$ ipython --no-banner

In [1]: import numpy as np

In [2]: np.set_printoptions(suppress=True, linewidth=200)

In [3]: tidy = lambda a: np.round(a, 2) + 0

In [4]: arr = np.load("mat.npy")

In [5]: print(arr)
[[ 3.33 -0.4   1.2 ]
 [ 2.75  0.13  1.15]
 [ 3.11 -0.17  1.14]
 [ 2.92  0.15  0.65]
 [ 3.34 -0.17  0.87]
 [ 3.49 -0.22  0.98]
 [ 3.02  0.31  0.4 ]
 [ 3.1   0.03  0.68]
 [ 1.23  5.42  1.22]
 [ 0.96  5.4   1.2 ]
 [ 1.18  5.17  0.74]
 [ 0.88  5.11  1.5 ]
 [ 0.84  5.08  1.16]
 [ 0.73  5.48  1.07]
 [ 0.48  4.99  0.7 ]
 [ 1.18  5.    0.93]
 [ 2.73  5.16  3.34]
 [ 3.03  4.18  2.95]
 [ 2.99  5.7   2.6 ]
 [ 3.12  5.3   2.92]
 [ 3.07  4.48  2.79]
 [ 3.33  4.6   2.76]
 [ 3.36  4.82  3.19]
 [ 3.11  5.12  2.72]]

In [6]: x0 = np.array([-1, 3, -3])

In [7]: rhs = arr @ x0

In [8]: print(tidy(np.linalg.lstsq(arr, rhs)[0]))
[-1.  3. -3.]

In [9]: print(tidy(np.linalg.pinv(arr) @ arr))
[[1. 0. 0.]
 [0. 1. 0.]
 [0. 0. 1.]]

In [10]: rng = np.random.default_rng(57401)

In [11]: rhs = rhs + 0.3 * rng.normal(size=24)

In [12]: print(tidy(rhs))
[-7.64 -6.18 -7.1  -4.74 -6.64 -6.59 -3.22 -5.17 11.52 11.61 12.04 10.   10.73 12.69 12.61 10.87  2.72  0.79  6.49  3.37  2.48  2.04  1.12  4.51]

In [13]: b, *_ = np.linalg.lstsq(arr, rhs)

In [14]: print(tidy(arr.T @ (rhs - arr @ b)))
[0. 0. 0.]

In [15]: print(b.round())
[-1.  3. -3.]

In [16]: print(tidy(b))
[-0.99  3.01 -3.03]

In [17]: print([round(float(np.linalg.norm(np.linalg.solve(arr.T @ arr + lam * np.eye(3), arr.T @ rhs))), 2) for lam in (0, 1, 10, 100)])
[4.38, 4.08, 3.14, 1.69]

In [18]: th = np.radians(180)

In [19]: R = np.eye(3)

In [20]: R[0, 0] = R[2, 2] = np.cos(th)

In [21]: R[0, 2], R[2, 0] = -np.sin(th), np.sin(th)

In [22]: print(tidy(R))
[[-1.  0.  0.]
 [ 0.  1.  0.]
 [ 0.  0. -1.]]

In [23]: other = arr @ R.T

In [24]: print(tidy(other))
[[-3.33 -0.4  -1.2 ]
 [-2.75  0.13 -1.15]
 [-3.11 -0.17 -1.14]
 [-2.92  0.15 -0.65]
 [-3.34 -0.17 -0.87]
 [-3.49 -0.22 -0.98]
 [-3.02  0.31 -0.4 ]
 [-3.1   0.03 -0.68]
 [-1.23  5.42 -1.22]
 [-0.96  5.4  -1.2 ]
 [-1.18  5.17 -0.74]
 [-0.88  5.11 -1.5 ]
 [-0.84  5.08 -1.16]
 [-0.73  5.48 -1.07]
 [-0.48  4.99 -0.7 ]
 [-1.18  5.   -0.93]
 [-2.73  5.16 -3.34]
 [-3.03  4.18 -2.95]
 [-2.99  5.7  -2.6 ]
 [-3.12  5.3  -2.92]
 [-3.07  4.48 -2.79]
 [-3.33  4.6  -2.76]
 [-3.36  4.82 -3.19]
 [-3.11  5.12 -2.72]]

In [25]: M = np.loadtxt("layer1.csv", delimiter=",")

In [26]: print(M)
[[ 3. -2.  0.  0.  0.]
 [ 1.  0.  0.  0.  0.]
 [ 0.  0. -3. -1. -3.]
 [ 0.  0. -3. -2. -3.]
 [ 0.  0.  1.  2.  2.]]

In [27]: print(tidy(np.sort(np.linalg.eigvals(M).real)))
[-1.84 -1.84  0.67  1.    2.  ]

In [28]: print((np.linalg.matrix_power((M != 0) + (M.T != 0) + np.eye(5), 5) > 0).astype(int))
[[1 1 0 0 0]
 [1 1 0 0 0]
 [0 0 1 1 1]
 [0 0 1 1 1]
 [0 0 1 1 1]]

In [29]: other = np.array([[9, 3, 9], [-9, 1, -7], [1, 3, -1], [3, 5, 9], [-7, -9, 2]])

In [30]: print(np.einsum("ik,kj->ji", M, other))
[[ 45.   9.  15.  12.  -7.]
 [  7.   3.  13.   8.  -5.]
 [ 41.   9. -12. -21.  21.]]

In [31]: print(other.T @ M.T)
[[ 45.   9.  15.  12.  -7.]
 [  7.   3.  13.   8.  -5.]
 [ 41.   9. -12. -21.  21.]]

In [32]: print(M @ other)
[[ 45.   7.  41.]
 [  9.   3.   9.]
 [ 15.  13. -12.]
 [ 12.   8. -21.]
 [ -7.  -5.  21.]]

In [33]: q = M.astype(float).copy()

In [34]: for j in range(5):
    ...:     q[:, j] -= q[:, :j] @ (q[:, :j].T @ q[:, j])
    ...:     q[:, j] /= np.linalg.norm(q[:, j])
    ...: 

In [35]: print(tidy(q))
[[ 0.95 -0.32  0.    0.    0.  ]
 [ 0.32  0.95  0.    0.    0.  ]
 [ 0.    0.   -0.69  0.45 -0.57]
 [ 0.    0.   -0.69 -0.16  0.71]
 [ 0.    0.    0.23  0.88  0.42]]

In [36]: print(tidy(q.T @ q))
[[1. 0. 0. 0. 0.]
 [0. 1. 0. 0. 0.]
 [0. 0. 1. 0. 0.]
 [0. 0. 0. 1. 0.]
 [0. 0. 0. 0. 1.]]

In [37]: print(tidy(q.T @ M))
[[ 3.16 -1.9   0.    0.    0.  ]
 [ 0.    0.63  0.    0.    0.  ]
 [ 0.    0.    4.36  2.52  4.59]
 [ 0.    0.    0.    1.62  0.88]
 [ 0.    0.    0.    0.    0.42]]

In [38]: other = M / np.sqrt((M ** 2).mean(axis=1, keepdims=True))

In [39]: print(tidy(np.linalg.norm(other, axis=1)))
[2.24 2.24 2.24 2.24 2.24]

In [40]: print(tidy(np.linalg.norm(M) ** 2 / np.linalg.norm(M, 2) ** 2))
1.33

In [41]: print(tidy(np.linalg.norm(M[4], 1)), tidy(np.linalg.norm(M[4], np.inf)))
5.0 2.0

In [42]: F = np.array([[1.6, 1.2, -0.4],
    ...:     [-1.4, -2.8, -0.2],
    ...:     [-1.1, -0.1, 0.4],
    ...:     [-0.9, 0.2, -0.9],
    ...:     [0.4, 1.3, -0.7],
    ...:     [1.7, -0.2, -0.9],
    ...:     [-0.4, 0.5, -0.6],
    ...:     [-1.1, -2.0, 0.8],
    ...:     [1.8, 1.2, -1.0],
    ...:     [-0.3, 0.1, 1.0],
    ...:     [-0.2, -0.4, 0.7],
    ...:     [-1.7, 0.3, 1.2],
    ...:     [0.3, 0.5, 2.2],
    ...:     [1.2, -0.5, 0.8],
    ...:     [0.1, -0.5, 0.7],
    ...:     [-0.2, 0.7, 0.1],
    ...:     [0.1, 2.3, -0.5],
    ...:     [-0.8, -0.5, 0.8],
    ...:     [-0.5, 0.2, 1.8],
    ...:     [-0.4, 0.9, 0.6],
    ...:     [1.1, -1.1, 0.8],
    ...:     [0.5, 0.4, -2.7],
    ...:     [0.1, 0.6, -0.2],
    ...:     [-0.7, -0.5, -1.3]])

In [43]: F[:, 0] = 5 * F[:, 2] + 0.02 * rng.normal(size=24)

In [44]: print(tidy(F))
[[ -1.99   1.2   -0.4 ]
 [ -0.99  -2.8   -0.2 ]
 [  1.96  -0.1    0.4 ]
 [ -4.49   0.2   -0.9 ]
 [ -3.5    1.3   -0.7 ]
 [ -4.5   -0.2   -0.9 ]
 [ -3.02   0.5   -0.6 ]
 [  4.02  -2.     0.8 ]
 [ -5.02   1.2   -1.  ]
 [  4.98   0.1    1.  ]
 [  3.52  -0.4    0.7 ]
 [  5.98   0.3    1.2 ]
 [ 10.99   0.5    2.2 ]
 [  4.    -0.5    0.8 ]
 [  3.52  -0.5    0.7 ]
 [  0.5    0.7    0.1 ]
 [ -2.51   2.3   -0.5 ]
 [  3.97  -0.5    0.8 ]
 [  9.02   0.2    1.8 ]
 [  2.97   0.9    0.6 ]
 [  4.    -1.1    0.8 ]
 [-13.53   0.4   -2.7 ]
 [ -0.98   0.6   -0.2 ]
 [ -6.49  -0.5   -1.3 ]]

In [45]: Z = F[[5, 23]].astype(float)

In [46]: for _ in range(7):
    ...:     z = np.linalg.norm(F[:, None] - Z, axis=-1).argmin(axis=1)
    ...:     Z = np.array([F[z == j].mean(axis=0) for j in range(2)])
    ...: 

In [47]: print(z)
[1 1 0 1 1 1 1 0 1 0 0 0 0 0 0 0 1 0 0 0 0 1 1 1]

In [48]: print(np.abs(Z[1] - Z[0]).argmax())
0

In [49]: print(tidy(Z))
[[ 4.57 -0.18  0.92]
 [-4.28  0.38 -0.85]]

In [50]: print(np.bincount(z))
[13 11]

In [51]: print(tidy(Z[1] - Z[0]))
[-8.85  0.57 -1.77]

In [52]: U, sigma, Vh = np.linalg.svd(F)

In [53]: print(np.argmax(sigma[:-1] / (sigma[1:] + 1e-6)) + 1)
2

In [54]: other = U[:, :2] @ np.diag(sigma[:2]) @ Vh[:2]

In [55]: print(tidy(np.abs(F - other).max()))
0.01

In [56]: print(tidy(np.linalg.norm(F - other, 2)), tidy(sigma[2]))
0.02 0.02

In [57]: print(np.linalg.matrix_rank(F, rtol=0.05))
2

In [58]: print(tidy(other))
[[ -1.99   1.2   -0.4 ]
 [ -0.99  -2.8   -0.2 ]
 [  1.97  -0.1    0.39]
 [ -4.49   0.2   -0.9 ]
 [ -3.5    1.3   -0.7 ]
 [ -4.5   -0.2   -0.9 ]
 [ -3.02   0.5   -0.6 ]
 [  4.02  -2.     0.8 ]
 [ -5.02   1.2   -1.  ]
 [  4.98   0.1    1.  ]
 [  3.52  -0.4    0.7 ]
 [  5.98   0.3    1.2 ]
 [ 10.99   0.5    2.2 ]
 [  4.    -0.5    0.8 ]
 [  3.52  -0.5    0.7 ]
 [  0.5    0.7    0.1 ]
 [ -2.51   2.3   -0.5 ]
 [  3.97  -0.5    0.79]
 [  9.02   0.2    1.8 ]
 [  2.98   0.9    0.6 ]
 [  4.    -1.1    0.8 ]
 [-13.53   0.4   -2.71]
 [ -0.98   0.6   -0.2 ]
 [ -6.49  -0.5   -1.3 ]]

In [59]: X = np.load("out12.npy")

In [60]: print(X)
[[-0.2 -0.5  0.3 -0.5  0.4]
 [ 0.3  1.7  0.5 -0.2  0. ]
 [ 1.   0.9 -0.5 -0.9  0.9]
 [-1.   0.7 -1.   0.9  0.8]]

In [61]: d = np.linalg.norm(F[:, None] - F[None], axis=-1)

In [62]: print((d + 1e9 * np.eye(24)).round(6).argmin(axis=1))
[22 22 19  5  6  3  4 20  3 11 14  9 18 17 10 22  0 13 12 10 13 23  0  5]

In [63]: print(d.mean(axis=1).argmax())
21

In [64]: print(tidy(np.linalg.norm(X) ** 2 / np.linalg.norm(X, 2) ** 2))
2.19

In [65]: print(tidy(np.linalg.norm(X, axis=0)))
[1.46 2.11 1.26 1.38 1.27]

In [66]: print(tidy(np.linalg.norm(X[3], 1)), tidy(np.linalg.norm(X[3], np.inf)))
4.4 1.0

In [67]: print(tidy(np.linalg.norm(X, "nuc")))
6.36

In [68]: print(tidy(np.linalg.norm(X, 1)), tidy(np.linalg.norm(X, np.inf)))
3.8 4.4

In [69]: other = X + rng.integers(-2, 3, (4, 3)) @ rng.integers(-2, 3, (3, 5))

In [70]: print(tidy(other))
[[ 2.8  2.5  5.3 -2.5 -1.6]
 [-1.7  3.7  4.5 -2.2 -6. ]
 [ 5.   2.9  0.5  0.1  3.9]
 [-3.  -1.3  1.  -3.1 -3.2]]

In [71]: print(np.abs(other - X).sum(axis=1))
[15. 16. 11. 14.]

In [72]: print(other - X)
[[ 3.  3.  5. -2. -2.]
 [-2.  2.  4. -2. -6.]
 [ 4.  2.  1.  1.  3.]
 [-2. -2.  2. -4. -4.]]

In [73]: W0 = np.loadtxt("run7.csv", delimiter=",")

In [74]: print(W0)
[[2. 4. 0. 0.]
 [9. 1. 0. 0.]
 [0. 0. 2. 4.]
 [0. 0. 9. 1.]]

In [75]: U, sigma, Vh = np.linalg.svd(W0, full_matrices=False)

In [76]: print(tidy(U.T @ W0 @ Vh.T))
[[9.43 0.   0.   0.  ]
 [0.   9.43 0.   0.  ]
 [0.   0.   3.6  0.  ]
 [0.   0.   0.   3.6 ]]

In [77]: print(tidy(U.T @ U))
[[1. 0. 0. 0.]
 [0. 1. 0. 0.]
 [0. 0. 1. 0.]
 [0. 0. 0. 1.]]

In [78]: print(U.shape, sigma.shape, Vh.shape)
(4, 4) (4,) (4, 4)

In [79]: print(tidy(Vh @ Vh.T))
[[1. 0. 0. 0.]
 [0. 1. 0. 0.]
 [0. 0. 1. 0.]
 [0. 0. 0. 1.]]

In [80]: print(tidy(sigma))
[9.43 9.43 3.6  3.6 ]

In [81]: q, R = np.linalg.qr(W0)

In [82]: print(np.allclose(R.T @ R, W0.T @ W0))
True

In [83]: print(tidy(abs(R[0, 0])), tidy(np.linalg.norm(W0[:, 0])))
9.22 9.22

In [84]: print(tidy(q @ R))
[[2. 4. 0. 0.]
 [9. 1. 0. 0.]
 [0. 0. 2. 4.]
 [0. 0. 9. 1.]]

In [85]: print(tidy(q.T @ q))
[[1. 0. 0. 0.]
 [0. 1. 0. 0.]
 [0. 0. 1. 0.]
 [0. 0. 0. 1.]]

In [86]: print(tidy(q))
[[-0.22 -0.98  0.    0.  ]
 [-0.98  0.22  0.    0.  ]
 [ 0.    0.   -0.22 -0.98]
 [ 0.    0.   -0.98  0.22]]

In [87]: print(tidy(R))
[[-9.22 -1.84  0.    0.  ]
 [ 0.   -3.69  0.    0.  ]
 [ 0.    0.   -9.22 -1.84]
 [ 0.    0.    0.   -3.69]]

In [88]: K = np.load("w.npy")

In [89]: print(K)
[[-1  1  1]
 [ 4  6  6]]

In [90]: K @ K
ValueError: matmul: Input operand 1 has a mismatch in its core dimension 0, with gufunc signature (n?,k),(k,m?)->(n?,m?) (size 2 is different from 3)


In [91]: cov = K.T @ K

In [92]: print(np.diag(cov))
[17 37 37]

In [93]: print(np.trace(cov), (K ** 2).sum())
91 91

In [94]: print(tidy(np.linalg.eigvalsh(cov)[::-1]))
[88.75  2.25  0.  ]

In [95]: print(tidy(np.linalg.svd(K, compute_uv=False) ** 2))
[88.75  2.25]

In [96]: print(cov)
[[17 23 23]
 [23 37 37]
 [23 37 37]]

In [97]: print((K @ K.T).shape)
(2, 2)

In [98]: data = np.load("x.npy")

In [99]: print(data)
[[ 4  9  3  8 18  6]
 [ 1  0  0  2  0  0]
 [ 9  6  1 18 12  2]
 [ 4  9  3 12 27  9]
 [ 1  0  0  3  0  0]
 [ 9  6  1 27 18  3]]

In [100]: print(np.count_nonzero(data))
28

In [101]: print(np.diff(data, axis=0))
[[ -3  -9  -3  -6 -18  -6]
 [  8   6   1  16  12   2]
 [ -5   3   2  -6  15   7]
 [ -3  -9  -3  -9 -27  -9]
 [  8   6   1  24  18   3]]

In [102]: print(data.shape)
(6, 6)

In [103]: data[:, 6]
IndexError: index 6 is out of bounds for axis 1 with size 6


In [104]: print(tidy(data.mean(axis=0)))
[ 4.67  5.    1.33 11.67 12.5   3.33]

In [105]: print(tidy(np.linalg.svd(data, compute_uv=False)))
[55.41 17.    3.71  1.14  0.55  0.04]

In [106]: data[6]
IndexError: index 6 is out of bounds for axis 0 with size 6


In [107]: x0 = np.array([-5, -9, 9, 4, 3, 4])

In [108]: print(np.sign((data @ x0).round(6)))
[1 1 1 1 1 1]

In [109]: print(data @ np.eye(6)[5])
[6. 0. 2. 9. 0. 3.]

In [110]: print(data @ (2 * x0))
[ 72   6  52 182  14 168]

In [111]: print((data * x0).sum(axis=1))
[36  3 26 91  7 84]

In [112]: print(data @ x0)
[36  3 26 91  7 84]

In [113]: print(np.linalg.norm(data @ x0) <= np.linalg.norm(data, 2) * np.linalg.norm(x0) + 1e-9)
True

In [114]: f = np.array([4, -3, -4])

In [115]: print(np.polyval(f, data[1]))
[-3 -4 -4  6 -4 -4]

In [116]: print(np.cross(data[1, :3], data[5, :3]))
[ 0 -1  6]

In [117]: feats = np.load("test13.npy")

In [118]: print(feats)
[[-0.18  0.34 -3.62 -0.28]
 [-1.98  1.21  1.72 -0.07]
 [-1.01 -3.19  0.69  0.64]
 [-1.22  4.59 -1.47  0.77]
 [-0.67  7.36 -4.32 -1.71]
 [-1.12  2.84  3.53 -1.09]
 [ 1.24  0.65 -0.06 -0.31]
 [ 0.28  0.85 -2.21 -0.32]
 [ 0.18 -0.29 -0.51 -0.11]
 [-0.66 -2.88 -1.28 -0.5 ]
 [ 0.26 -2.8   1.93  0.15]
 [-0.25 -3.05 -0.57  1.03]
 [ 0.89 -4.17  0.91  0.41]
 [ 0.37  4.58  0.75 -0.13]
 [ 2.44 -7.75 -0.93 -0.77]
 [ 2.92 -6.76 -5.03 -1.07]
 [ 0.02  1.61  0.69  1.34]
 [-3.29  5.91  3.19  0.53]
 [-0.94  0.07  2.69  1.37]
 [ 0.44  0.64 -1.35 -1.37]
 [ 0.35  0.02  1.95  0.33]
 [-1.02 -1.28 -1.02 -0.93]
 [-2.52  6.03 -0.07  1.2 ]
 [-0.53  3.88  0.27  0.72]]

In [119]: Ac = (feats - feats.mean(axis=0)) / feats.std(axis=0)

In [120]: print(tidy(Ac.std(axis=0)))
[1. 1. 1. 1.]

In [121]: b = np.linalg.lstsq(np.delete(Ac, 1, axis=1), Ac[:, 1])[0]

In [122]: print(tidy(b))
[-0.76 -0.13 -0.09]

In [123]: print(np.abs(b).argmax())
0

In [124]: Z = feats[[14, 20]].astype(float)

In [125]: for _ in range(7):
     ...:     z = np.linalg.norm(feats[:, None] - Z, axis=-1).argmin(axis=1)
     ...:     Z = np.array([feats[z == j].mean(axis=0) for j in range(2)])
     ...: 

In [126]: print(z)
[1 1 0 1 1 1 1 1 1 0 0 0 0 1 0 0 1 1 1 1 1 0 1 1]

In [127]: print(tidy(Z[1] - Z[0]))
[-1.04  6.5   0.74  0.18]

In [128]: print(np.bincount(z))
[ 8 16]
